% python3 -q
>>> import numpy as np
>>> import numpy.linalg as la
>>> np.set_printoptions(precision=3, suppress=True, linewidth=100)
>>> data = np.loadtxt("a.csv", delimiter=",")
>>> data
array([[ 1.075,  0.248, -0.239, -0.806, -0.116, -0.24 , -0.27 ,  0.468,  0.199],
       [ 0.248,  1.601,  0.213,  0.247,  0.962,  0.625,  0.213, -1.378, -0.898],
       [-0.239,  0.213,  1.217,  0.767, -0.115,  0.065, -0.175,  1.298,  1.052],
       [-0.806,  0.247,  0.767,  2.134, -0.074, -0.416,  0.06 , -0.383, -0.098],
       [-0.116,  0.962, -0.115, -0.074,  0.315,  0.129,  0.086,  0.222,  0.161],
       [-0.24 ,  0.625,  0.065, -0.416,  0.129,  0.419, -0.178,  1.017,  0.307],
       [-0.27 ,  0.213, -0.175,  0.06 ,  0.086, -0.178,  0.287,  0.015,  0.424],
       [ 0.468, -1.378,  1.298, -0.383,  0.222,  1.017,  0.015, -0.904, -0.344],
       [ 0.199, -0.898,  1.052, -0.098,  0.161,  0.307,  0.424, -0.344,  0.856]])
>>> # rows and columns are dependent
>>> [round(float(x), 3) for x in la.svd(data, compute_uv=False)[:3]]
[3.0, 3.0, 3.0]
>>> np.argsort(-la.norm(data, axis=0).round(6), kind="stable")[:3]
array([1, 3, 7])
>>> round(float(la.norm(data, 2) / la.norm(data)), 3)
0.522
>>> la.matrix_rank(data, rtol=0.1)
np.int64(6)
>>> rng = np.random.default_rng(52600)
>>> labels = rng.permutation(9)
>>> labels
array([7, 6, 0, 1, 4, 3, 2, 8, 5])
>>> M2 = data[labels][:, labels]
>>> np.diag(M2)
array([-0.904,  0.287,  1.075,  1.601,  0.315,  2.134,  1.217,  0.856,  0.419])
>>> np.allclose(M2, data)
False
>>> round(float(la.det(M2)), 3), np.round(la.det(data[labels]), 3)
(-0.0, np.float64(0.0))
>>> left, sv, Vt = la.svd(data)
>>> sv.round(3) + 0
array([3., 3., 3., 2., 1., 1., 0., 0., 0.])
>>> np.argmax(sv[:-1] / (sv[1:] + 1e-6)) + 1
np.int64(6)
>>> M2 = left[:, :6] @ np.diag(sv[:6]) @ Vt[:6]
>>> M2
array([[ 1.075,  0.248, -0.239, -0.806, -0.116, -0.24 , -0.27 ,  0.468,  0.199],
       [ 0.248,  1.601,  0.213,  0.247,  0.962,  0.625,  0.213, -1.378, -0.898],
       [-0.239,  0.213,  1.217,  0.767, -0.115,  0.065, -0.175,  1.298,  1.052],
       [-0.806,  0.247,  0.767,  2.134, -0.074, -0.416,  0.06 , -0.383, -0.098],
       [-0.116,  0.962, -0.115, -0.074,  0.315,  0.129,  0.086,  0.222,  0.161],
       [-0.24 ,  0.625,  0.065, -0.416,  0.129,  0.419, -0.178,  1.017,  0.307],
       [-0.27 ,  0.213, -0.175,  0.06 ,  0.086, -0.178,  0.287,  0.015,  0.424],
       [ 0.468, -1.378,  1.298, -0.383,  0.222,  1.017,  0.015, -0.904, -0.344],
       [ 0.199, -0.898,  1.052, -0.098,  0.161,  0.307,  0.424, -0.344,  0.856]])
>>> round(float(np.abs(data - M2).max()), 3)
0.0
>>> la.matrix_rank(data, rtol=0.05)
np.int64(6)
>>> r = la.matrix_rank(data)
>>> r
np.int64(6)
>>> null = la.svd(data)[2][r:].T
>>> null.shape
(9, 3)
>>> [int(la.matrix_rank(np.delete(data, i, axis=0))) for i in range(9)]
[6, 6, 6, 6, 6, 6, 6, 6, 6]
>>> [int(la.matrix_rank(data[:i])) for i in range(1, len(data) + 1)]
[1, 2, 3, 4, 5, 6, 6, 6, 6]
>>> ev, V = la.eigh(data)
>>> np.round(ev.sum(), 3), round(np.trace(data), 3)
(np.float64(7.0), np.float64(7.0))
>>> (ev > 1e-8).sum(), (ev < -1e-8).sum()
(np.int64(5), np.int64(1))
>>> np.round(V.T @ data @ V, 3) + 0
array([[-3.,  0.,  0.,  0.,  0.,  0.,  0.,  0.,  0.],
       [ 0.,  0.,  0.,  0.,  0.,  0.,  0.,  0.,  0.],
       [ 0.,  0.,  0.,  0.,  0.,  0.,  0.,  0.,  0.],
       [ 0.,  0.,  0.,  0.,  0.,  0.,  0.,  0.,  0.],
       [ 0.,  0.,  0.,  0.,  1.,  0.,  0.,  0.,  0.],
       [ 0.,  0.,  0.,  0.,  0.,  1.,  0.,  0.,  0.],
       [ 0.,  0.,  0.,  0.,  0.,  0.,  2.,  0.,  0.],
       [ 0.,  0.,  0.,  0.,  0.,  0.,  0.,  3.,  0.],
       [ 0.,  0.,  0.,  0.,  0.,  0.,  0.,  0.,  3.]])
>>> V @ np.diag(ev) @ V.T
array([[ 1.075,  0.248, -0.239, -0.806, -0.116, -0.24 , -0.27 ,  0.468,  0.199],
       [ 0.248,  1.601,  0.213,  0.247,  0.962,  0.625,  0.213, -1.378, -0.898],
       [-0.239,  0.213,  1.217,  0.767, -0.115,  0.065, -0.175,  1.298,  1.052],
       [-0.806,  0.247,  0.767,  2.134, -0.074, -0.416,  0.06 , -0.383, -0.098],
       [-0.116,  0.962, -0.115, -0.074,  0.315,  0.129,  0.086,  0.222,  0.161],
       [-0.24 ,  0.625,  0.065, -0.416,  0.129,  0.419, -0.178,  1.017,  0.307],
       [-0.27 ,  0.213, -0.175,  0.06 ,  0.086, -0.178,  0.287,  0.015,  0.424],
       [ 0.468, -1.378,  1.298, -0.383,  0.222,  1.017,  0.015, -0.904, -0.344],
       [ 0.199, -0.898,  1.052, -0.098,  0.161,  0.307,  0.424, -0.344,  0.856]])
>>> np.round(V.T @ V, 3) + 0
array([[1., 0., 0., 0., 0., 0., 0., 0., 0.],
       [0., 1., 0., 0., 0., 0., 0., 0., 0.],
       [0., 0., 1., 0., 0., 0., 0., 0., 0.],
       [0., 0., 0., 1., 0., 0., 0., 0., 0.],
       [0., 0., 0., 0., 1., 0., 0., 0., 0.],
       [0., 0., 0., 0., 0., 1., 0., 0., 0.],
       [0., 0., 0., 0., 0., 0., 1., 0., 0.],
       [0., 0., 0., 0., 0., 0., 0., 1., 0.],
       [0., 0., 0., 0., 0., 0., 0., 0., 1.]])
>>> X = np.loadtxt("mat.csv", delimiter=",")
>>> X
array([[-2.,  4., -4.,  0., -2., -4., -2.,  2., -2.],
       [ 0.,  0.,  0.,  0.,  0.,  0.,  0.,  0.,  0.],
       [-1.,  2., -2.,  0., -1., -2., -1.,  1., -1.],
       [-3.,  6., -6.,  0., -3., -6., -3.,  3., -3.],
       [-2.,  4., -4.,  0., -2., -4., -2.,  2., -2.],
       [-1.,  2., -2.,  0., -1., -2., -1.,  1., -1.],
       [ 2., -4.,  4.,  0.,  2.,  4.,  2., -2.,  2.],
       [ 1., -2.,  2.,  0.,  1.,  2.,  1., -1.,  1.],
       [-1.,  2., -2.,  0., -1., -2., -1.,  1., -1.],
       [-1.,  2., -2.,  0., -1., -2., -1.,  1., -1.],
       [-1.,  2., -2.,  0., -1., -2., -1.,  1., -1.]])
>>> # rows 0 and 4 are equal
>>> r = la.matrix_rank(X)
>>> r
np.int64(1)
>>> null = la.svd(X)[2][r:].T
>>> np.allclose(X @ null, 0)
True
>>> la.matrix_rank(X.T @ X), la.matrix_rank(X @ X.T)
(np.int64(1), np.int64(1))
>>> [int(la.matrix_rank(X[:i])) for i in range(1, len(X) + 1)]
[1, 1, 1, 1, 1, 1, 1, 1, 1, 1, 1]
>>> la.cond(X) > 100
np.True_
>>> [round(float(x), 3) for x in la.svd(X, compute_uv=False)[:3]]
[21.424, 0.0, 0.0]
>>> np.round(la.norm(X, 2) / la.norm(X), 3)
np.float64(1.0)
>>> left, sv, Vt = la.svd(X)
>>> V = Vt[:(sv > 1e-8).sum()]
>>> x = X[0] + -1 * X[1] + rng.integers(2) * np.eye(9)[6]
>>> x
array([-2.,  4., -4.,  0., -2., -4., -1.,  2., -2.])
>>> np.allclose(V.T @ V @ x, x)
False
>>> np.diag(V.T @ V)
array([0.059, 0.235, 0.235, 0.   , 0.059, 0.235, 0.059, 0.059, 0.059])
>>> feats = np.array([[4, -6, 2], [-6, 13, 3], [2, 3, 10]])
>>> feats
array([[ 4, -6,  2],
       [-6, 13,  3],
       [ 2,  3, 10]])
>>> left, sv, Vt = la.svd(feats)
>>> V = Vt[:(sv > 1e-8).sum()]
>>> x = feats[1] + 3 * feats[0] + rng.integers(2) * np.eye(3)[2]
>>> x
array([ 6., -5.,  9.])
>>> V.T @ V
array([[ 0.301, -0.382,  0.254],
       [-0.382,  0.792,  0.139],
       [ 0.254,  0.139,  0.908]])
>>> round(la.norm(x - V.T @ V @ x), 3)
np.float64(0.0)
>>> np.allclose(V.T @ V @ x, x)
True
>>> ev, V = la.eigh(data)
>>> x = np.array([0, 1, 0, 1, -1, 2, -2, 1, -1])
>>> round(np.abs(data).sum(axis=1).max(), 3), np.round(np.abs(ev).max(), 3)
(np.float64(6.385), np.float64(3.0))
>>> la.norm(X, axis=1)
array([ 8.246,  0.   ,  4.123, 12.369,  8.246,  4.123,  8.246,  4.123,  4.123,  4.123,  4.123])
>>> round(la.norm(X, 1), 3), round(la.norm(X, np.inf), 3)
(np.float64(30.0), np.float64(33.0))
>>> la.norm(X, axis=1).argmax()
np.int64(3)
>>> round(float(la.eigvals(feats).sum().real), 3)
27.0
>>> np.einsum("ij,ji->", feats, feats)
np.int64(383)
>>> np.round(la.eigvals(feats), 3) + 0
array([ 0.   , 10.459, 16.541])
>>> round(la.det(2 * feats), 3), np.round(la.det(feats), 3)
(np.float64(-0.0), np.float64(-0.0))
>>> np.einsum("ii->", feats)
np.int64(27)
>>> ev, V = la.eigh(feats)
>>> x = np.array([2, 3, -3])
>>> np.abs(feats).sum(axis=1).max(), round(float(np.abs(ev).max()), 3)
(np.int64(22), 16.541)
>>> la.eigvalsh(feats[1:, 1:])
array([ 8.146, 14.854])
>>> arr = np.load("run18.npy")
>>> arr
array([[  4.081,   0.568,   0.73 ,   3.   ,   5.73 ,   4.324,   4.649,   2.   ,   4.243,   5.243],
       [  4.653,   4.569,   5.874,   3.   ,  10.874,   6.611,   9.222,   2.   ,   5.958,   6.958],
       [  4.894,   6.258,   8.046,   3.   ,  13.046,   7.576,  11.152,   2.   ,   6.682,   7.682],
       [  3.924,  -0.535,  -0.688,   3.   ,   4.312,   3.694,   3.389,   2.   ,   3.771,   4.771],
       [  3.124,  -6.13 ,  -7.881,   3.   ,  -2.881,   0.497,  -3.005,   2.   ,   1.373,   2.373],
       [  4.737,   5.158,   6.632,   3.   ,  11.632,   6.948,   9.895,   2.   ,   6.211,   7.211],
       [  5.672,  11.705,  15.049,   3.   ,  20.049,  10.689,  17.377,   2.   ,   9.016,  10.016],
       [  4.74 ,   5.18 ,   6.66 ,   3.   ,  11.66 ,   6.96 ,   9.92 ,   2.   ,   6.22 ,   7.22 ],
       [  3.703,  -2.08 ,  -2.675,   3.   ,   2.325,   2.811,   1.622,   2.   ,   3.108,   4.108],
       [  3.467,  -3.732,  -4.798,   3.   ,   0.202,   1.867,  -0.265,   2.   ,   2.401,   3.401],
       [  2.21 , -12.529, -16.108,   3.   , -11.108,  -3.159, -10.318,   2.   ,  -1.369,  -0.369],
       [  3.814,  -1.299,  -1.67 ,   3.   ,   3.33 ,   3.258,   2.515,   2.   ,   3.443,   4.443],
       [  3.938,  -0.433,  -0.556,   3.   ,   4.444,   3.753,   3.506,   2.   ,   3.815,   4.815],
       [  6.075,  14.522,  18.671,   3.   ,  23.671,  12.298,  20.597,   2.   ,  10.224,  11.224],
       [  1.741, -15.815, -20.334,   3.   , -15.334,  -5.037, -14.075,   2.   ,  -2.778,  -1.778],
       [  2.958,  -7.296,  -9.38 ,   3.   ,  -4.38 ,  -0.169,  -4.338,   2.   ,   0.873,   1.873],
       [  4.221,   1.545,   1.986,   3.   ,   6.986,   4.883,   5.765,   2.   ,   4.662,   5.662],
       [  4.938,   6.569,   8.446,   3.   ,  13.446,   7.754,  11.507,   2.   ,   6.815,   7.815],
       [  2.506, -10.459, -13.447,   3.   ,  -8.447,  -1.977,  -7.953,   2.   ,  -0.482,   0.518],
       [  2.198, -12.616, -16.221,   3.   , -11.221,  -3.209, -10.419,   2.   ,  -1.407,  -0.407],
       [  5.563,  10.943,  14.07 ,   3.   ,  19.07 ,  10.253,  16.507,   2.   ,   8.69 ,   9.69 ],
       [  4.391,   2.74 ,   3.523,   3.   ,   8.523,   5.566,   7.131,   2.   ,   5.174,   6.174],
       [  4.573,   4.012,   5.159,   3.   ,  10.159,   6.293,   8.586,   2.   ,   5.72 ,   6.72 ],
       [  5.35 ,   9.453,  12.154,   3.   ,  17.154,   9.402,  14.803,   2.   ,   8.051,   9.051],
       [  5.534,  10.736,  13.804,   3.   ,  18.804,  10.135,  16.27 ,   2.   ,   8.601,   9.601],
       [  4.801,   5.61 ,   7.213,   3.   ,  12.213,   7.206,  10.412,   2.   ,   6.404,   7.404]])
>>> r = la.matrix_rank(arr)
>>> r
np.int64(7)
>>> null = la.svd(arr)[2][r:].T
>>> [int(la.matrix_rank(arr[:, :j + 1])) for j in range(10)]
[1, 2, 3, 4, 4, 5, 6, 6, 7, 7]
